$ ipython --no-banner

In [1]: import numpy as np

In [2]: from numpy import linalg as LA

In [3]: np.set_printoptions(suppress=True, linewidth=100)

In [4]: F = np.array([[-1.0, 1.0, 0.0], [0.0, -1.0, 1.0], [0.0, 0.0, -1.0]])

In [5]: Q = F.astype(float).copy()

In [6]: for j in range(3):
   ...:     Q[:, j] -= Q[:, :j] @ (Q[:, :j].T @ Q[:, j])
   ...:     Q[:, j] /= LA.norm(Q[:, j])
   ...: 

In [7]: print(Q.T @ F)
[[ 1. -1.  0.]
 [ 0.  1. -1.]
 [ 0.  0.  1.]]

In [8]: P = np.triu(np.array([[2, 4, 2], [5, -4, 3], [-3, -4, -5]]), 1) + np.eye(3)

In [9]: out = P @ F @ LA.inv(P)

In [10]: LA.matrix_rank(out)
Out[10]: np.int64(3)

In [11]: np.poly(out)
Out[11]: array([1., 3., 3., 1.])

In [12]: np.round(LA.det(out), 2)
Out[12]: np.float64(-1.0)

In [13]: out
Out[13]: 
array([[-1.,  1.,  1.],
       [ 0., -1.,  1.],
       [ 0.,  0., -1.]])

In [14]: np.round(LA.matrix_power(F - np.diag(np.diag(F)), 3), 2)
Out[14]: 
array([[0., 0., 0.],
       [0., 0., 0.],
       [0., 0., 0.]])

In [15]: [int(LA.matrix_rank(LA.matrix_power(F, p))) for p in range(1, 4)]
Out[15]: [3, 3, 3]

In [16]: print(LA.matrix_rank(F - F[0, 0] * np.eye(3)))
2

In [17]: ev, vecs = LA.eig(F)

In [18]: np.round(np.sort(LA.eigvals(F.T)), 2)
Out[18]: array([-1., -1., -1.])

In [19]: np.round(np.sort(LA.eigvals(F @ F)), 2)
Out[19]: array([1., 1., 1.])

In [20]: np.prod(ev)
Out[20]: np.float64(-1.0)

In [21]: out = np.array([[1, -8], [-8, 1]])

In [22]: W2 = np.kron(out, F)

In [23]: W2.shape
Out[23]: (6, 6)

In [24]: X = np.load("a.npy")

In [25]: X
Out[25]: 
array([[-3.75,  8.71, -3.17],
       [-2.57,  4.45, -8.58],
       [-5.63,  5.69, -5.99],
       [-1.87,  9.71,  1.47],
       [ 7.98, -3.53,  4.89],
       [ 4.44, -6.08,  6.58],
       [-2.22,  9.65, -1.39],
       [-1.7 , -7.5 , -6.4 ],
       [-7.11,  6.93,  1.19],
       [ 4.79,  4.03, -7.8 ],
       [-3.54,  8.11,  4.65],
       [-7.39,  0.95,  6.67],
       [-5.65,  6.85,  4.6 ],
       [-3.05,  8.88, -3.44],
       [ 4.37,  3.45, -8.31],
       [-1.76, -3.45, -9.22],
       [-9.41,  1.37, -3.08],
       [ 4.49, -8.83, -1.34],
       [ 4.63, -6.7 , -5.8 ],
       [ 8.89,  4.15,  1.95],
       [-1.01,  9.75,  1.96],
       [-9.11, -2.56,  3.25]])

In [26]: rng = np.random.default_rng(74749)

In [27]: idx = rng.permutation(3)

In [28]: out = X[:, idx] * rng.choice([-1, 1], 3)

In [29]: out
Out[29]: 
array([[ 8.71, -3.17, -3.75],
       [ 4.45, -8.58, -2.57],
       [ 5.69, -5.99, -5.63],
       [ 9.71,  1.47, -1.87],
       [-3.53,  4.89,  7.98],
       [-6.08,  6.58,  4.44],
       [ 9.65, -1.39, -2.22],
       [-7.5 , -6.4 , -1.7 ],
       [ 6.93,  1.19, -7.11],
       [ 4.03, -7.8 ,  4.79],
       [ 8.11,  4.65, -3.54],
       [ 0.95,  6.67, -7.39],
       [ 6.85,  4.6 , -5.65],
       [ 8.88, -3.44, -3.05],
       [ 3.45, -8.31,  4.37],
       [-3.45, -9.22, -1.76],
       [ 1.37, -3.08, -9.41],
       [-8.83, -1.34,  4.49],
       [-6.7 , -5.8 ,  4.63],
       [ 4.15,  1.95,  8.89],
       [ 9.75,  1.96, -1.01],
       [-2.56,  3.25, -9.11]])

In [30]: U, _, vt = LA.svd(X.T @ out)

In [31]: idx
Out[31]: array([1, 2, 0])

In [32]: np.round(LA.lstsq(X, out)[0], 2) + 0
Out[32]: 
array([[0., 0., 1.],
       [1., 0., 0.],
       [0., 1., 0.]])

In [33]: round(LA.norm(F), 2)
Out[33]: np.float64(2.24)

In [34]: print(np.abs(F).max())
1.0

In [35]: np.unravel_index(np.abs(F).argmax(), F.shape)
Out[35]: (np.int64(0), np.int64(0))

In [36]: np.count_nonzero(F)
Out[36]: np.int64(5)

In [37]: F.shape
Out[37]: (3, 3)

In [38]: np.diff(F, axis=0)
Out[38]: 
array([[ 1., -2.,  1.],
       [ 0.,  1., -2.]])

In [39]: u = np.array([3, 3, 1])

In [40]: m1 = u[np.abs(np.subtract.outer(np.arange(3), np.arange(3)))]

In [41]: m1
Out[41]: 
array([[3, 3, 1],
       [3, 3, 3],
       [1, 3, 3]])

In [42]: np.round(LA.eigvalsh(m1).min(), 2)
Out[42]: np.float64(-0.77)

In [43]: [round(float(LA.det(m1[:i, :i])), 2) + 0 for i in range(1, 4)]
Out[43]: [3.0, 0.0, -12.0]

In [44]: print(np.all(LA.eigvalsh(m1) > 0))
False

In [45]: out = np.array([[0, 0, 1], [3, 2, 0]])

In [46]: W2 = np.kron(out, m1)

In [47]: print(W2.shape)
(6, 9)

In [48]: round(LA.norm(W2, 2), 2), np.round(LA.norm(out, 2) * LA.norm(m1, 2), 2)
Out[48]: (np.float64(28.02), np.float64(28.02))

In [49]: W2
Out[49]: 
array([[0, 0, 0, 0, 0, 0, 3, 3, 1],
       [0, 0, 0, 0, 0, 0, 3, 3, 3],
       [0, 0, 0, 0, 0, 0, 1, 3, 3],
       [9, 9, 3, 6, 6, 2, 0, 0, 0],
       [9, 9, 9, 6, 6, 6, 0, 0, 0],
       [3, 9, 9, 2, 6, 6, 0, 0, 0]])

In [50]: vec = np.array([4, 2, 2, 0, 4, 3, 0, 2, 0])

In [51]: h1 = np.maximum(W2 @ vec, 0)

In [52]: print(W2.T @ h1)
[2106 2646 2106 1404 1764 1404   42   54   42]

In [53]: print(np.maximum(W2 @ (3 * vec), 0))
[ 18  18  18 270 342 270]

In [54]: J = np.load("m.npy")

In [55]: J
Out[55]: 
array([[-3.,  1.,  0.],
       [ 0., -3.,  1.],
       [ 0.,  0., -3.]])

In [56]: J @ J
Out[56]: 
array([[ 9., -6.,  1.],
       [ 0.,  9., -6.],
       [ 0.,  0.,  9.]])

In [57]: np.round(LA.matrix_power(J - np.diag(np.diag(J)), 3), 2)
Out[57]: 
array([[0., 0., 0.],
       [0., 0., 0.],
       [0., 0., 0.]])

In [58]: print(np.prod(np.diag(J)), round(LA.det(J), 2))
-27.0 -27.0

In [59]: [int(LA.matrix_rank(LA.matrix_power(J, p))) for p in range(1, 4)]
Out[59]: [3, 3, 3]
